% ipython --no-banner

In [1]: import numpy as np

In [2]: np.set_printoptions(precision=1, suppress=True, linewidth=160, floatmode="fixed")

In [3]: M2 = np.array([[5, -2, 9], [-1, -7, -1], [-9, 5, 1]])

In [4]: arr = np.triu(M2)

In [5]: arr
Out[5]: 
array([[ 5, -2,  9],
       [ 0, -7, -1],
       [ 0,  0,  1]])

In [6]: round(np.abs(np.linalg.eigvals(arr)).max(), 1)
Out[6]: np.float64(7.0)

In [7]: round(float(np.linalg.det(arr)), 1)
Out[7]: -35.0

In [8]: np.linalg.matrix_power(arr, 3)
Out[8]: 
array([[ 125,  -78,  277],
       [   0, -343,  -43],
       [   0,    0,    1]])

In [9]: np.allclose(arr @ arr.T, arr.T @ arr)
Out[9]: False

In [10]: np.sort(np.abs(np.linalg.eigvals(arr)))
Out[10]: array([1.0, 5.0, 7.0])

In [11]: left, sv, Vt = np.linalg.svd(arr, full_matrices=False)

In [12]: np.abs(left[:, 0]).round(6).argmax()
Out[12]: np.int64(0)

In [13]: np.round(left.T @ left, 1) + 0
Out[13]: 
array([[1.0, 0.0, 0.0],
       [0.0, 1.0, 0.0],
       [0.0, 0.0, 1.0]])

In [14]: np.round(sv / sv[0], 1) + 0
Out[14]: array([1.0, 0.7, 0.0])

In [15]: left.shape, sv.shape, Vt.shape
Out[15]: ((3, 3), (3,), (3, 3))

In [16]: np.round(left.T @ arr @ Vt.T, 1) + 0
Out[16]: 
array([[10.5,  0.0,  0.0],
       [ 0.0,  7.0,  0.0],
       [ 0.0,  0.0,  0.5]])

In [17]: K = np.load("m.npy")

In [18]: K
Out[18]: 
array([[4.0, 0.0, 3.0],
       [0.0, 4.0, 0.0],
       [3.0, 0.0, 4.0]])

In [19]: ev, V = np.linalg.eig(arr)

In [20]: np.sort(np.linalg.eigvals(np.linalg.inv(arr)))
Out[20]: array([-0.1,  0.2,  1.0])

In [21]: np.prod(ev)
Out[21]: np.float64(-35.0)

In [22]: np.sort(np.linalg.eigvals(arr.T))
Out[22]: array([-7.0,  1.0,  5.0])

In [23]: feats = -2 * np.eye(2) + np.eye(2, k=1)

In [24]: feats
Out[24]: 
array([[-2.0,  1.0],
       [ 0.0, -2.0]])

In [25]: M2 = np.array([[1, 2], [0, 5]])

In [26]: Z = np.kron(M2, feats)

In [27]: Z.shape
Out[27]: (4, 4)

In [28]: np.linalg.matrix_rank(Z)
Out[28]: np.int64(4)

In [29]: Z
Out[29]: 
array([[ -2.0,   1.0,  -4.0,   2.0],
       [  0.0,  -2.0,   0.0,  -4.0],
       [ -0.0,   0.0, -10.0,   5.0],
       [  0.0,  -0.0,   0.0, -10.0]])
